% ipython --no-banner

In [1]: import numpy as np

In [2]: import numpy.linalg as la

In [3]: np.set_printoptions(precision=2, suppress=True, linewidth=120, floatmode="fixed")

In [4]: def rd(a):
   ...:     return np.round(a, 2) + 0
   ...: 

In [5]: mat = np.load("x.npy")

In [6]: mat
Out[6]: 
array([[ 4.26, 10.79,  3.77, 10.76,  7.23,  2.84,  3.42],
       [ 1.79,  6.64,  2.49, 10.22, 11.08,  3.58,  6.26],
       [ 1.62, 12.05,  2.49, 12.32, 10.50,  5.90,  7.52],
       [ 1.83, 15.21,  3.79,  7.73,  1.85,  7.39,  1.45],
       [ 2.42,  7.40,  2.06, 10.00, 11.19,  3.15,  5.93],
       [ 3.91, 21.22,  6.25, 14.41,  6.76,  8.89,  4.49],
       [ 0.38,  5.55,  1.07,  5.27,  4.94,  3.82,  3.92],
       [ 4.25, 19.04,  5.71, 11.81,  2.45,  8.51,  2.27],
       [ 1.84, 10.11,  3.11,  5.60,  1.02,  4.19,  0.79],
       [-0.11,  2.48, -0.32,  6.49, 10.07,  1.59,  6.43]])

In [7]: G = mat.T @ mat

In [8]: la.matrix_rank(G)
Out[8]: np.int64(7)

In [9]: rd(np.trace(G)), rd((mat ** 2).sum())
Out[9]: (np.float64(3848.0), np.float64(3848.0))

In [10]: (mat @ mat.T).shape
Out[10]: (10, 10)

In [11]: rd(la.svd(mat, compute_uv=False) ** 2)
Out[11]: array([3455.86,  367.33,   21.22,    1.54,    1.45,    0.50,    0.10])

In [12]: np.allclose(G, G.T)
Out[12]: True

In [13]: rd(np.diag(G))
Out[13]: array([  70.07, 1543.80,  127.81,  980.14,  592.48,  306.36,  227.35])

In [14]: P = mat @ la.solve(mat.T @ mat, mat.T)

In [15]: rd(np.trace(P))
Out[15]: np.float64(7.0)

In [16]: np.allclose(P @ P, P)
Out[16]: True

In [17]: feats = np.load("w.npy")

In [18]: feats
Out[18]: 
array([[  1,  -4,  16, -64],
       [  1,  -3,   9, -27],
       [  1,  -2,   4,  -8],
       [  1,  -1,   1,  -1],
       [  1,   0,   0,   0],
       [  1,   1,   1,   1],
       [  1,   2,   4,   8],
       [  1,   3,   9,  27],
       [  1,   4,  16,  64]])

In [19]: def softmax(z):
    ...:     e = np.exp(z - z.max(axis=-1, keepdims=True))
    ...:     return e / e.sum(axis=-1, keepdims=True)
    ...: 

In [20]: rd(softmax(feats[7]))
Out[20]: array([0.00, 0.00, 0.00, 1.00])

In [21]: rd(softmax(feats[7] + -3))
Out[21]: array([0.00, 0.00, 0.00, 1.00])

In [22]: scores = feats @ feats.T / np.sqrt(4)

In [23]: rd(softmax(scores + np.triu(np.full(scores.shape, -np.inf), 1)))
Out[23]: 
array([[1.00, 0.00, 0.00, 0.00, 0.00, 0.00, 0.00, 0.00, 0.00],
       [1.00, 0.00, 0.00, 0.00, 0.00, 0.00, 0.00, 0.00, 0.00],
       [1.00, 0.00, 0.00, 0.00, 0.00, 0.00, 0.00, 0.00, 0.00],
       [1.00, 0.00, 0.00, 0.00, 0.00, 0.00, 0.00, 0.00, 0.00],
       [0.20, 0.20, 0.20, 0.20, 0.20, 0.00, 0.00, 0.00, 0.00],
       [0.00, 0.00, 0.01, 0.10, 0.16, 0.73, 0.00, 0.00, 0.00],
       [0.00, 0.00, 0.00, 0.00, 0.00, 0.00, 1.00, 0.00, 0.00],
       [0.00, 0.00, 0.00, 0.00, 0.00, 0.00, 0.00, 1.00, 0.00],
       [0.00, 0.00, 0.00, 0.00, 0.00, 0.00, 0.00, 0.00, 1.00]])

In [24]: softmax(scores)[7] @ feats
Out[24]: array([ 1.00,  4.00, 16.00, 64.00])

In [25]: x = np.array([1, 6, 1, 4])

In [26]: y = feats @ x

In [27]: rd(la.solve(feats.T @ feats, feats.T @ y))
Out[27]: array([1.00, 6.00, 1.00, 4.00])

In [28]: y
Out[28]: array([-263, -116,  -39,   -8,    1,   12,   49,  136,  297])

In [29]: rd(la.pinv(feats) @ feats)
Out[29]: 
array([[1.00, 0.00, 0.00, 0.00],
       [0.00, 1.00, 0.00, 0.00],
       [0.00, 0.00, 1.00, 0.00],
       [0.00, 0.00, 0.00, 1.00]])

In [30]: rng = np.random.default_rng(28382)

In [31]: y = y + 0.1 * rng.normal(size=9)

In [32]: rd(y)
Out[32]: array([-263.08, -115.96,  -39.04,   -8.00,    1.14,   12.01,   48.89,  136.07,  296.92])

In [33]: coef, *_ = la.lstsq(feats, y)

In [34]: rd(feats.T @ (y - feats @ coef))
Out[34]: array([0.00, 0.00, 0.00, 0.00])

In [35]: rd(coef)
Out[35]: array([1.03, 5.99, 0.99, 4.00])
